$ python -q
>>> import numpy as np
>>> np.set_printoptions(precision=2, suppress=True, linewidth=120, floatmode="fixed")
>>> rd = lambda a: np.round(a, 2) + 0
>>> feats = np.loadtxt("a.csv", delimiter=",")
>>> print(feats)
[[ 22.77   0.07  -5.36   0.20   0.04  -0.01]
 [ -5.25   0.01   4.32  -0.27  -0.01   0.00]
 [ 16.84   0.02  -2.64  -0.27  -0.18   0.01]
 [ 38.12   0.00  -1.27   0.07  -0.09  -0.01]
 [-12.06   0.05  -2.72  -0.06  -0.16   0.00]
 [ 25.51   0.03   2.29  -0.18  -0.27   0.01]
 [ -4.52  -0.01   7.89   0.30   0.27  -0.01]
 [ -6.58  -0.02  -3.82   0.01   0.02   0.00]
 [ 12.41   0.02  -0.56  -1.44  -0.05   0.01]
 [-18.44  -0.01  -4.02   1.18  -0.08  -0.01]
 [-17.01  -0.04   0.86   0.44  -0.02  -0.01]
 [ 35.34  -0.01   3.57   0.84   0.21   0.00]
 [ -0.88  -0.02   3.48   1.68  -0.17  -0.01]
 [ 11.27   0.02  -6.35  -0.04  -0.11   0.00]
 [ -4.50   0.05   1.16   1.07   0.15  -0.01]
 [-13.89  -0.04  -1.78  -1.64   0.16   0.01]
 [-11.22   0.01   5.47   0.11  -0.07   0.00]
 [ 23.57   0.00   4.01  -0.96   0.03  -0.01]
 [  7.16   0.02   3.24   0.61   0.06  -0.01]
 [ 29.82   0.04  -2.39  -0.94  -0.12   0.00]
 [-39.38   0.03  -2.51  -0.36  -0.12   0.00]
 [-13.26  -0.04  -3.37   1.75   0.07   0.00]
 [ -4.67   0.03   7.28  -0.43  -0.19   0.00]
 [  0.38   0.02  -1.49  -1.01  -0.05   0.00]
 [-24.87  -0.03   1.10  -0.42   0.16  -0.01]
 [ 14.04  -0.01   2.20   0.24   0.06   0.01]
 [ 10.72   0.06   1.11   0.16   0.34   0.00]
 [ -0.27   0.05  -0.82  -0.70  -0.13   0.00]
 [ 35.60   0.01   5.13  -0.69  -0.13   0.00]
 [ 11.31  -0.03  -4.06  -1.04  -0.02   0.00]
 [-11.57  -0.03  -0.47   0.85   0.03   0.01]
 [ -4.64  -0.03   0.63   0.31   0.07   0.00]
 [ -7.86   0.02   5.09  -0.52   0.03   0.01]
 [-40.93   0.03  -1.79   0.48  -0.09  -0.02]
 [ 26.90  -0.04  -1.95  -1.06   0.35  -0.01]
 [-12.84   0.02  -4.69  -0.82   0.00   0.01]
 [ 14.72   0.00   5.66   1.09  -0.18   0.00]
 [ -2.71   0.04   7.28  -0.46  -0.07   0.00]
 [ 20.63   0.00  -2.18   0.27  -0.20   0.00]
 [-47.42   0.02   0.01  -0.03  -0.06   0.01]
 [-10.38   0.04  -8.18   0.00   0.16  -0.01]
 [-28.98  -0.04   3.19  -0.77   0.13  -0.01]
 [ 26.35  -0.02   5.17   1.07   0.18   0.00]
 [ -4.17  -0.04  -0.48   0.38   0.14  -0.01]
 [  5.40   0.03  -5.50  -1.02  -0.10   0.00]
 [-43.36  -0.04  -2.76  -0.34   0.17   0.00]
 [-55.26   0.00   3.63   1.51   0.05   0.01]
 [ 10.85   0.00   2.06  -1.22  -0.07   0.00]
 [ 22.60   0.04  -2.68   1.73   0.05   0.00]]
>>> # column 0 dominates
>>> C2 = feats.T @ feats
>>> print(np.linalg.matrix_rank(C2))
6
>>> print(rd(np.linalg.svd(feats, compute_uv=False) ** 2))
[24145.46   727.77    33.69     0.97     0.04     0.00]
>>> print(rd(np.linalg.eigvalsh(C2)[::-1]))
[24145.46   727.77    33.69     0.97     0.04     0.00]
